% python3 -q
>>> import numpy as np
>>> import numpy.linalg as la
>>> np.set_printoptions(suppress=True, linewidth=120)
>>> def rnd(a):
...     return np.round(a, 1) + 0
... 
>>> K = np.load("a.npy")
>>> K
array([[0, 0, 0, 0, 0, 0, 0, 0, 1],
       [0, 0, 0, 0, 0, 0, 0, 1, 1],
       [0, 0, 0, 0, 0, 0, 0, 0, 1],
       [0, 0, 0, 0, 0, 0, 0, 1, 0],
       [0, 0, 0, 0, 0, 0, 0, 0, 0],
       [0, 0, 0, 0, 0, 0, 0, 0, 1],
       [0, 0, 0, 0, 0, 0, 0, 1, 0],
       [0, 1, 0, 1, 0, 0, 1, 0, 0],
       [1, 1, 1, 0, 0, 1, 0, 0, 0]])
>>> ev, evecs = la.eigh(K)
>>> x = np.array([0, 0, 2, 1, 1, 2, 0, 0, 2])
>>> rnd(la.eigvalsh(K[1:, 1:]))
array([-2. , -1.4,  0. ,  0. ,  0. ,  0. ,  1.4,  2. ])
>>> (np.sign(evecs[:, -1].round(6)) == np.sign(evecs[0, -1].round(6))).astype(int)
array([1, 1, 1, 1, 0, 1, 1, 1, 1])
>>> (la.matrix_power((K != 0) + (K.T != 0) + np.eye(9), 9) > 0).astype(int)
array([[1, 1, 1, 1, 0, 1, 1, 1, 1],
       [1, 1, 1, 1, 0, 1, 1, 1, 1],
       [1, 1, 1, 1, 0, 1, 1, 1, 1],
       [1, 1, 1, 1, 0, 1, 1, 1, 1],
       [0, 0, 0, 0, 1, 0, 0, 0, 0],
       [1, 1, 1, 1, 0, 1, 1, 1, 1],
       [1, 1, 1, 1, 0, 1, 1, 1, 1],
       [1, 1, 1, 1, 0, 1, 1, 1, 1],
       [1, 1, 1, 1, 0, 1, 1, 1, 1]])
>>> np.flatnonzero(la.matrix_power((K != 0) + (K.T != 0) + np.eye(9), 9)[8])
array([0, 1, 2, 3, 5, 6, 7, 8])
>>> (K != 0).astype(int)
array([[0, 0, 0, 0, 0, 0, 0, 0, 1],
       [0, 0, 0, 0, 0, 0, 0, 1, 1],
       [0, 0, 0, 0, 0, 0, 0, 0, 1],
       [0, 0, 0, 0, 0, 0, 0, 1, 0],
       [0, 0, 0, 0, 0, 0, 0, 0, 0],
       [0, 0, 0, 0, 0, 0, 0, 0, 1],
       [0, 0, 0, 0, 0, 0, 0, 1, 0],
       [0, 1, 0, 1, 0, 0, 1, 0, 0],
       [1, 1, 1, 0, 0, 1, 0, 0, 0]])
>>> K @ K
array([[1, 1, 1, 0, 0, 1, 0, 0, 0],
       [1, 2, 1, 1, 0, 1, 1, 0, 0],
       [1, 1, 1, 0, 0, 1, 0, 0, 0],
       [0, 1, 0, 1, 0, 0, 1, 0, 0],
       [0, 0, 0, 0, 0, 0, 0, 0, 0],
       [1, 1, 1, 0, 0, 1, 0, 0, 0],
       [0, 1, 0, 1, 0, 0, 1, 0, 0],
       [0, 0, 0, 0, 0, 0, 0, 3, 1],
       [0, 0, 0, 0, 0, 0, 0, 1, 4]])
>>> rnd(np.sort(la.eigvals(K).real))
array([-2.1, -1.5,  0. ,  0. ,  0. ,  0. ,  0. ,  1.5,  2.1])
>>> r = la.matrix_rank(K)
>>> r
np.int64(4)
>>> ns = la.svd(K)[2][r:].T
>>> [int(la.matrix_rank(K[:, :j + 1])) for j in range(9)]
[1, 2, 2, 2, 2, 2, 2, 3, 4]
>>> np.allclose(K @ ns, 0)
True
>>> cov = K.T @ K
>>> np.allclose(cov, cov.T)
True
>>> m1 = np.load("m.npy")
>>> m1
array([[1.3, 0. , 0. , 3. , 0. , 1. , 0. , 3. , 0. ],
       [1. , 0.3, 1. , 1. , 3. , 0. , 3. , 0. , 2. ],
       [0. , 0. , 3.3, 1. , 3. , 3. , 1. , 0. , 0. ],
       [3. , 0. , 1. , 2.3, 1. , 1. , 3. , 1. , 2. ],
       [2. , 3. , 1. , 2. , 1.3, 1. , 2. , 1. , 2. ],
       [2. , 1. , 1. , 1. , 2. , 1.3, 3. , 2. , 2. ],
       [3. , 2. , 2. , 2. , 0. , 3. , 3.3, 3. , 0. ],
       [0. , 3. , 0. , 2. , 1. , 3. , 2. , 3.3, 3. ],
       [1. , 0. , 0. , 3. , 0. , 1. , 0. , 3. , 0.3]])
>>> other = m1 / np.sqrt((m1 ** 2).mean(axis=1, keepdims=True))
>>> rnd(la.norm(other, axis=1))
array([3., 3., 3., 3., 3., 3., 3., 3., 3.])
>>> la.matrix_rank(other) == la.matrix_rank(m1)
np.True_
>>> rnd(other[8])
array([0.7, 0. , 0. , 2. , 0. , 0.7, 0. , 2. , 0.2])
>>> E = np.loadtxt("dump.csv", delimiter=",")
>>> E
array([[-1.,  1.,  1.,  1.,  1.,  1.,  1.,  1.,  1.,  1.],
       [ 1., -1.,  1.,  1.,  1.,  1.,  1.,  1.,  1.,  1.],
       [ 1.,  1., -1.,  1.,  1.,  1.,  1.,  1.,  1.,  1.],
       [ 1.,  1.,  1., -1.,  1.,  1.,  1.,  1.,  1.,  1.],
       [ 1.,  1.,  1.,  1., -1.,  1.,  1.,  1.,  1.,  1.],
       [ 1.,  1.,  1.,  1.,  1., -1.,  1.,  1.,  1.,  1.],
       [ 1.,  1.,  1.,  1.,  1.,  1., -1.,  1.,  1.,  1.],
       [ 1.,  1.,  1.,  1.,  1.,  1.,  1., -1.,  1.,  1.],
       [ 1.,  1.,  1.,  1.,  1.,  1.,  1.,  1., -1.,  1.],
       [ 1.,  1.,  1.,  1.,  1.,  1.,  1.,  1.,  1., -1.]])
>>> # equal to its transpose
>>> ev, evecs = la.eigvalsh(E)
Traceback (most recent call last):
  File "<python-input-31>", line 1, in <module>
    ev, evecs = la.eigvalsh(E)
    ^^^^^^^^^
ValueError: too many values to unpack (expected 2)
>>> ev, evecs = la.eigh(E)
>>> np.unique(ev.round(6) + 0, return_counts=True)[1]
array([9, 1])
>>> rnd(ev.sum()), np.trace(E)
(np.float64(-10.0), np.float64(-10.0))
>>> rnd(ev)
array([-2., -2., -2., -2., -2., -2., -2., -2., -2.,  8.])
>>> rnd(la.eigvalsh(E @ E))
array([ 4.,  4.,  4.,  4.,  4.,  4.,  4.,  4.,  4., 64.])
>>> rnd(np.abs(evecs[:, -1]))
array([0.3, 0.3, 0.3, 0.3, 0.3, 0.3, 0.3, 0.3, 0.3, 0.3])
>>> rnd(evecs.T @ evecs)
array([[1., 0., 0., 0., 0., 0., 0., 0., 0., 0.],
       [0., 1., 0., 0., 0., 0., 0., 0., 0., 0.],
       [0., 0., 1., 0., 0., 0., 0., 0., 0., 0.],
       [0., 0., 0., 1., 0., 0., 0., 0., 0., 0.],
       [0., 0., 0., 0., 1., 0., 0., 0., 0., 0.],
       [0., 0., 0., 0., 0., 1., 0., 0., 0., 0.],
       [0., 0., 0., 0., 0., 0., 1., 0., 0., 0.],
       [0., 0., 0., 0., 0., 0., 0., 1., 0., 0.],
       [0., 0., 0., 0., 0., 0., 0., 0., 1., 0.],
       [0., 0., 0., 0., 0., 0., 0., 0., 0., 1.]])
>>> rnd(evecs.T @ E @ evecs)
array([[-2.,  0.,  0.,  0.,  0.,  0.,  0.,  0.,  0.,  0.],
       [ 0., -2.,  0.,  0.,  0.,  0.,  0.,  0.,  0.,  0.],
       [ 0.,  0., -2.,  0.,  0.,  0.,  0.,  0.,  0.,  0.],
       [ 0.,  0.,  0., -2.,  0.,  0.,  0.,  0.,  0.,  0.],
       [ 0.,  0.,  0.,  0., -2.,  0.,  0.,  0.,  0.,  0.],
       [ 0.,  0.,  0.,  0.,  0., -2.,  0.,  0.,  0.,  0.],
       [ 0.,  0.,  0.,  0.,  0.,  0., -2.,  0.,  0.,  0.],
       [ 0.,  0.,  0.,  0.,  0.,  0.,  0., -2.,  0.,  0.],
       [ 0.,  0.,  0.,  0.,  0.,  0.,  0.,  0., -2.,  0.],
       [ 0.,  0.,  0.,  0.,  0.,  0.,  0.,  0.,  0.,  8.]])
